>>> import numpy as np
>>> np.set_printoptions(precision=2, suppress=True, linewidth=160, floatmode="fixed")
>>> mat = np.load("w.npy")
>>> mat
array([[0, 0, 1, 1, 1, 0, 1, 1, 0, 1],
       [0, 0, 1, 1, 1, 0, 1, 1, 0, 1],
       [1, 1, 0, 1, 0, 0, 1, 0, 0, 1],
       [1, 1, 1, 0, 1, 0, 1, 1, 0, 1],
       [1, 1, 0, 1, 0, 0, 1, 1, 0, 1],
       [0, 0, 0, 0, 0, 0, 0, 0, 1, 0],
       [1, 1, 1, 1, 1, 0, 0, 1, 0, 1],
       [1, 1, 0, 1, 1, 0, 1, 0, 0, 0],
       [0, 0, 0, 0, 0, 1, 0, 0, 0, 0],
       [1, 1, 1, 1, 1, 0, 1, 0, 0, 0]])
>>> # 2 blocks once reordered
>>> U, sigma, Vt = np.linalg.svd(mat)
>>> np.argmax(sigma[:-1] / (sigma[1:] + 1e-6)) + 1
np.int64(9)
>>> Y = U[:, :9] @ np.diag(sigma[:9]) @ Vt[:9]
>>> round(float(np.linalg.norm(mat - Y, 2)), 2), np.round(sigma[9], 2)
(0.0, np.float64(0.0))
>>> np.round(np.abs(mat - Y).max(), 2)
np.float64(0.0)
>>> np.linalg.lstsq(mat[:-1].T, mat[-1])[2]
np.int32(8)
>>> np.unique(mat.round(6), axis=0).shape
(9, 10)
>>> round(np.trace(np.linalg.pinv(mat) @ mat), 2)
np.float64(9.0)
>>> np.allclose(mat[:-1].T @ np.linalg.lstsq(mat[:-1].T, mat[-1])[0], mat[-1])
False
>>> Y = mat / np.linalg.norm(mat, axis=1, keepdims=True)
>>> cov = Y @ Y.T
>>> np.degrees(np.arccos(np.clip(cov[5, 4], -1, 1)))
np.float64(90.0)
>>> np.linalg.norm(Y, axis=1)
array([1.00, 1.00, 1.00, 1.00, 1.00, 1.00, 1.00, 1.00, 1.00, 1.00])
>>> cov[5]
array([0.00, 0.00, 0.00, 0.00, 0.00, 1.00, 0.00, 0.00, 0.00, 0.00])
>>> cov
array([[1.00, 1.00, 0.55, 0.77, 0.67, 0.00, 0.77, 0.55, 0.00, 0.67],
       [1.00, 1.00, 0.55, 0.77, 0.67, 0.00, 0.77, 0.55, 0.00, 0.67],
       [0.55, 0.55, 1.00, 0.68, 0.91, 0.00, 0.68, 0.80, 0.00, 0.73],
       [0.77, 0.77, 0.68, 1.00, 0.77, 0.00, 0.86, 0.68, 0.00, 0.77],
       [0.67, 0.67, 0.91, 0.77, 1.00, 0.00, 0.77, 0.73, 0.00, 0.67],
       [0.00, 0.00, 0.00, 0.00, 0.00, 1.00, 0.00, 0.00, 0.00, 0.00],
       [0.77, 0.77, 0.68, 0.86, 0.77, 0.00, 1.00, 0.68, 0.00, 0.77],
       [0.55, 0.55, 0.80, 0.68, 0.73, 0.00, 0.68, 1.00, 0.00, 0.91],
       [0.00, 0.00, 0.00, 0.00, 0.00, 0.00, 0.00, 0.00, 1.00, 0.00],
       [0.67, 0.67, 0.73, 0.77, 0.67, 0.00, 0.77, 0.91, 0.00, 1.00]])
>>> np.argwhere(np.triu(np.abs(cov) > 0.95, 1))
array([[0, 1]])
